% ipython --no-banner

In [1]: import numpy as np

In [2]: from numpy import linalg as LA

In [3]: np.set_printoptions(precision=1, suppress=True, linewidth=200)

In [4]: E = np.load("m.npy")

In [5]: E
Out[5]: 
array([[ 0.4, -1.5,  3.1, -1.2],
       [-0.1, -1.5,  0.6, -0.5],
       [-3.3,  0.4, -1.2,  0.5],
       [ 0.8,  0.7,  0.3, -2.1],
       [ 2.5,  1.8, -1.2,  1.3],
       [-0.8,  1.4,  0.5, -0.2],
       [ 0.9,  0. , -0.5,  0.7]])

In [6]: Y = np.c_[E[:, :3] @ np.array([[1, 5, 4], [4, 0, 5], [4, 5, 0]]), np.array([3, 3, 2, 1, 2, 2, 3])]

In [7]: print(Y)
[[  6.8  17.5  -5.9   3. ]
 [ -3.7   2.5  -7.9   3. ]
 [ -6.5 -22.5 -11.2   2. ]
 [  4.8   5.5   6.7   1. ]
 [  4.9   6.5  19.    2. ]
 [  6.8  -1.5   3.8   2. ]
 [ -1.1   2.    3.6   3. ]]

In [8]: np.round(LA.lstsq(E, Y[:, 0])[0], 1) + 0
Out[8]: array([1., 4., 4., 0.])

In [9]: LA.norm(LA.qr(E)[0].T @ Y, axis=0) ** 2 / ((Y ** 2).sum(axis=0) + 1e-12)
Out[9]: array([1. , 1. , 1. , 0.1])

In [10]: np.round(LA.norm(Y - E @ LA.lstsq(E, Y)[0], axis=0), 1) + 0
Out[10]: array([0., 0., 0., 6.])

In [11]: vec = np.array([1, 4, -6, 5])

In [12]: y = E @ vec

In [13]: c, lr = np.zeros(4), 1 / LA.norm(E, 2) ** 2

In [14]: for i in range(40):
    ...:     c -= lr * E.T @ (E @ c - y)
    ...:     if i % 10 == 0: print(i, round(LA.norm(E @ c - y), 1))
    ...: 
0 2.1
10 0.2
20 0.1
30 0.0

In [15]: c
Out[15]: array([ 1.,  4., -6.,  5.])

In [16]: round(float(LA.cond(E)), 1)
Out[16]: 3.1

In [17]: rng = np.random.default_rng(10)

In [18]: Y = E + rng.integers(-2, 3, (7, 2)) @ rng.integers(-2, 3, (2, 4))

In [19]: print(Y)
[[ 0.4  4.5 -0.9  2.8]
 [-0.1 -5.5  3.6 -2.5]
 [-3.3  6.4 -5.2  4.5]
 [ 0.8 -3.3  2.3 -6.1]
 [ 2.5  5.8 -5.2  1.3]
 [-0.8 -6.6  6.5 -4.2]
 [ 0.9  2.  -1.5  2.7]]

In [20]: print(Y - E)
[[ 0.  6. -4.  4.]
 [ 0. -4.  3. -2.]
 [ 0.  6. -4.  4.]
 [ 0. -4.  2. -4.]
 [ 0.  4. -4.  0.]
 [ 0. -8.  6. -4.]
 [ 0.  2. -1.  2.]]

In [21]: G = E.T @ E

In [22]: LA.svd(E, compute_uv=False) ** 2
Out[22]: array([23.4, 19.9,  6. ,  2.5])

In [23]: np.diag(G)
Out[23]: array([19.4, 10.3, 13.4,  8.6])

In [24]: LA.eigvalsh(G)[::-1]
Out[24]: array([23.4, 19.9,  6. ,  2.5])

In [25]: print(round(np.trace(G), 1), round((E ** 2).sum(), 1))
51.8 51.8

In [26]: (E @ E.T).shape
Out[26]: (7, 7)

In [27]: m1 = np.loadtxt("dump.csv", delimiter=",")

In [28]: m1
Out[28]: 
array([[2., 5., 0., 0.],
       [5., 1., 5., 0.],
       [0., 5., 3., 5.],
       [0., 0., 5., 2.]])

In [29]: # symmetric

In [30]: round(float(LA.det(2 * m1)), 1), np.round(LA.det(m1), 1)
Out[30]: (5392.0, np.float64(337.0))

In [31]: print(round(float(LA.det(m1[::-1])), 1))
337.0

In [32]: np.kron(np.eye(2, dtype=int), m1)
Out[32]: 
array([[2., 5., 0., 0., 0., 0., 0., 0.],
       [5., 1., 5., 0., 0., 0., 0., 0.],
       [0., 5., 3., 5., 0., 0., 0., 0.],
       [0., 0., 5., 2., 0., 0., 0., 0.],
       [0., 0., 0., 0., 2., 5., 0., 0.],
       [0., 0., 0., 0., 5., 1., 5., 0.],
       [0., 0., 0., 0., 0., 5., 3., 5.],
       [0., 0., 0., 0., 0., 0., 5., 2.]])

In [33]: print(LA.eigvals(m1))
[10.2  5.1 -6.2 -1.1]

In [34]: np.einsum("ij,ji->", m1, m1)
Out[34]: np.float64(168.0)

In [35]: Y = np.array([[2, 1], [1, 0]])

In [36]: cent = np.kron(Y, m1)

In [37]: LA.matrix_rank(cent)
Out[37]: np.int64(8)

In [38]: cent.shape
Out[38]: (8, 8)

In [39]: cent
Out[39]: 
array([[ 4., 10.,  0.,  0.,  2.,  5.,  0.,  0.],
       [10.,  2., 10.,  0.,  5.,  1.,  5.,  0.],
       [ 0., 10.,  6., 10.,  0.,  5.,  3.,  5.],
       [ 0.,  0., 10.,  4.,  0.,  0.,  5.,  2.],
       [ 2.,  5.,  0.,  0.,  0.,  0.,  0.,  0.],
       [ 5.,  1.,  5.,  0.,  0.,  0.,  0.,  0.],
       [ 0.,  5.,  3.,  5.,  0.,  0.,  0.,  0.],
       [ 0.,  0.,  5.,  2.,  0.,  0.,  0.,  0.]])

In [40]: round(float(LA.norm(cent, 2)), 1), np.round(LA.norm(Y, 2) * LA.norm(m1, 2), 1)
Out[40]: (24.5, np.float64(24.5))

In [41]: vals, V = LA.eigvalsh(m1)
---------------------------------------------------------------------------
ValueError                                Traceback (most recent call last)
Cell In[41], line 1
----> 1 vals, V = LA.eigvalsh(m1)

ValueError: too many values to unpack (expected 2)

In [42]: vals, V = LA.eigh(m1)

In [43]: np.round(V.T @ V, 1) + 0
Out[43]: 
array([[1., 0., 0., 0.],
       [0., 1., 0., 0.],
       [0., 0., 1., 0.],
       [0., 0., 0., 1.]])

In [44]: LA.svd(m1, compute_uv=False)
Out[44]: array([10.2,  6.2,  5.1,  1.1])

In [45]: Y = m1[0, 0] * m1[1:] - np.outer(m1[1:, 0], m1[0])

In [46]: print(Y)
[[  0. -23.  10.   0.]
 [  0.  10.   6.  10.]
 [  0.   0.  10.   4.]]

In [47]: np.flatnonzero(~Y.round(6).any(axis=1))
Out[47]: array([], dtype=int64)

In [48]: m1[:, 0] / m1[0, 0]
Out[48]: array([1. , 2.5, 0. , 0. ])

In [49]: q, V = LA.qr(m1[:, :2])[0], LA.qr(m1[:, 2:])[0]

In [50]: sig = LA.svd(q.T @ V, compute_uv=False)

In [51]: np.degrees(np.arccos(sig.clip(0, 1)))
Out[51]: array([20.6, 55.1])

In [52]: (sig > 0.9).sum()
Out[52]: np.int64(1)

In [53]: X = np.triu(rng.random((5, 5)) < 0.5, 1).astype(int)

In [54]: X = X + X.T

In [55]: X
Out[55]: 
array([[0, 0, 0, 0, 0],
       [0, 0, 1, 0, 1],
       [0, 1, 0, 0, 1],
       [0, 0, 0, 0, 1],
       [0, 1, 1, 1, 0]])

In [56]: [round(float(x), 1) for x in LA.svd(X, compute_uv=False)[:3]]
Out[56]: [2.2, 1.5, 1.0]

In [57]: r = LA.matrix_rank(X)

In [58]: r
Out[58]: np.int64(4)

In [59]: null = LA.svd(X)[2][r:].T

In [60]: X @ null
Out[60]: 
array([[0.],
       [0.],
       [0.],
       [0.],
       [0.]])

In [61]: null[:, 0] / null[np.abs(null[:, 0]).round(6).argmax(), 0]
Out[61]: array([1., 0., 0., 0., 0.])

In [62]: [int(LA.matrix_rank(X[:, :j + 1])) for j in range(5)]
Out[62]: [0, 1, 2, 3, 4]

In [63]: [int(LA.matrix_rank(X[:i])) for i in range(1, len(X) + 1)]
Out[63]: [0, 1, 2, 3, 4]

In [64]: LA.matrix_rank(X.T @ X), LA.matrix_rank(X @ X.T)
Out[64]: (np.int64(4), np.int64(4))

In [65]: (X != 0).astype(int)
Out[65]: 
array([[0, 0, 0, 0, 0],
       [0, 0, 1, 0, 1],
       [0, 1, 0, 0, 1],
       [0, 0, 0, 0, 1],
       [0, 1, 1, 1, 0]])

In [66]: print(np.sort(LA.eigvals(X).real))
[-1.5 -1.   0.   0.3  2.2]

In [67]: print(round(float(LA.det(X)), 1))
0.0

In [68]: (LA.matrix_power((X != 0) + (X.T != 0) + np.eye(5), 5) > 0).astype(int)
Out[68]: 
array([[1, 0, 0, 0, 0],
       [0, 1, 1, 1, 1],
       [0, 1, 1, 1, 1],
       [0, 1, 1, 1, 1],
       [0, 1, 1, 1, 1]])

In [69]: left, sig, vt = LA.svd(X)

In [70]: print(np.argmax(sig[:-1] / (sig[1:] + 1e-6)) + 1)
4

In [71]: sig
Out[71]: array([2.2, 1.5, 1. , 0.3, 0. ])

In [72]: Y = left[:, :4] @ np.diag(sig[:4]) @ vt[:4]

In [73]: Y.round(1) + 0
Out[73]: 
array([[0., 0., 0., 0., 0.],
       [0., 0., 1., 0., 1.],
       [0., 1., 0., 0., 1.],
       [0., 0., 0., 0., 1.],
       [0., 1., 1., 1., 0.]])

In [74]: round(float(LA.norm(X - Y) / LA.norm(X)), 1)
Out[74]: 0.0

In [75]: LA.matrix_rank(Y)
Out[75]: np.int64(4)

In [76]: np.round(LA.norm(X - Y, 2), 1), sig[4]
Out[76]: (np.float64(0.0), np.float64(0.0))

In [77]: A = np.arange(24).reshape(8, 3) + 5

In [78]: A
Out[78]: 
array([[ 5,  6,  7],
       [ 8,  9, 10],
       [11, 12, 13],
       [14, 15, 16],
       [17, 18, 19],
       [20, 21, 22],
       [23, 24, 25],
       [26, 27, 28]])

In [79]: # looks like rank 2

In [80]: [round(float(x), 1) for x in LA.svd(A, compute_uv=False)[:3]]
Out[80]: [87.6, 1.5, 0.0]

In [81]: LA.cond(A) > 100
Out[81]: np.True_

In [82]: vals, V = LA.eigh(X)

In [83]: np.round(V @ np.diag(vals) @ V.T, 1) + 0
Out[83]: 
array([[0., 0., 0., 0., 0.],
       [0., 0., 1., 0., 1.],
       [0., 1., 0., 0., 1.],
       [0., 0., 0., 0., 1.],
       [0., 1., 1., 1., 0.]])

In [84]: np.unique(vals.round(6) + 0, return_counts=True)[1]
Out[84]: array([1, 1, 1, 1, 1])

In [85]: np.round(V.T @ V, 1) + 0
Out[85]: 
array([[1., 0., 0., 0., 0.],
       [0., 1., 0., 0., 0.],
       [0., 0., 1., 0., 0.],
       [0., 0., 0., 1., 0.],
       [0., 0., 0., 0., 1.]])

In [86]: print((vals > 1e-8).sum(), (vals < -1e-8).sum())
2 2
